In [1]: import numpy as np

In [2]: import numpy.linalg as la

In [3]: np.set_printoptions(precision=2, suppress=True, linewidth=200)

In [4]: arr = np.loadtxt("x.csv", delimiter=",")

In [5]: arr
Out[5]: 
array([[ 0.,  0.,  0.],
       [-9., -3., -9.],
       [-9., -3., -9.]])

In [6]: U, sv, vt = la.svd(arr)

In [7]: vecs = vt[:(sv > 1e-8).sum()]

In [8]: rng = np.random.default_rng(491)

In [9]: x = arr[1] + 5 * arr[0] + rng.integers(2) * np.eye(3)[0]

In [10]: x
Out[10]: array([-9., -3., -9.])

In [11]: round(float(la.norm(x - vecs.T @ vecs @ x)), 2)
Out[11]: 0.0

In [12]: np.allclose(vecs.T @ vecs @ x, x)
Out[12]: True

In [13]: la.matrix_rank(np.vstack([arr, x]))
Out[13]: np.int64(1)

In [14]: vecs.T @ vecs
Out[14]: 
array([[0.47, 0.16, 0.47],
       [0.16, 0.05, 0.16],
       [0.47, 0.16, 0.47]])

In [15]: np.argsort(-la.norm(arr, axis=0).round(6), kind="stable")[:3]
Out[15]: array([0, 2, 1])

In [16]: la.matrix_rank(arr, rtol=0.1)
Out[16]: np.int64(1)

In [17]: z = rng.permutation(3)

In [18]: z
Out[18]: array([2, 1, 0])

In [19]: B = arr[z][:, z]

In [20]: np.diag(B)
Out[20]: array([-9., -3.,  0.])

In [21]: np.trace(B)
Out[21]: np.float64(-12.0)

In [22]: th = np.radians(15)

In [23]: r_ = np.eye(3)

In [24]: r_[0, 0] = r_[2, 2] = np.cos(th)

In [25]: r_[0, 2], r_[2, 0] = -np.sin(th), np.sin(th)

In [26]: r_
Out[26]: 
array([[ 0.97,  0.  , -0.26],
       [ 0.  ,  1.  ,  0.  ],
       [ 0.26,  0.  ,  0.97]])

In [27]: B = arr @ r_.T

In [28]: np.allclose(arr @ arr.T, B @ B.T)
Out[28]: True

In [29]: print(np.round(la.svd(arr, compute_uv=False), 2) + 0, np.round(la.svd(B, compute_uv=False), 2) + 0)
[18.49  0.    0.  ] [18.49  0.    0.  ]

In [30]: print(np.allclose(la.norm(arr, axis=1), la.norm(B, axis=1)))
True

In [31]: mat = np.load("dump.npy")

In [32]: mat
Out[32]: 
array([[-1.63, -2.35, -2.8 ],
       [ 3.61, -0.58, -1.61],
       [ 0.54, -3.19,  2.36]])

In [33]: la.pinv(mat)
Out[33]: 
array([[-0.1 ,  0.23,  0.03],
       [-0.15, -0.04, -0.2 ],
       [-0.18, -0.1 ,  0.15]])

In [34]: np.round(mat.T @ mat, 2) + 0
Out[34]: 
array([[16.,  0.,  0.],
       [ 0., 16.,  0.],
       [ 0.,  0., 16.]])

In [35]: la.svd(mat, compute_uv=False)
Out[35]: array([4., 4., 4.])

In [36]: print(la.norm(mat, axis=0))
[4. 4. 4.]
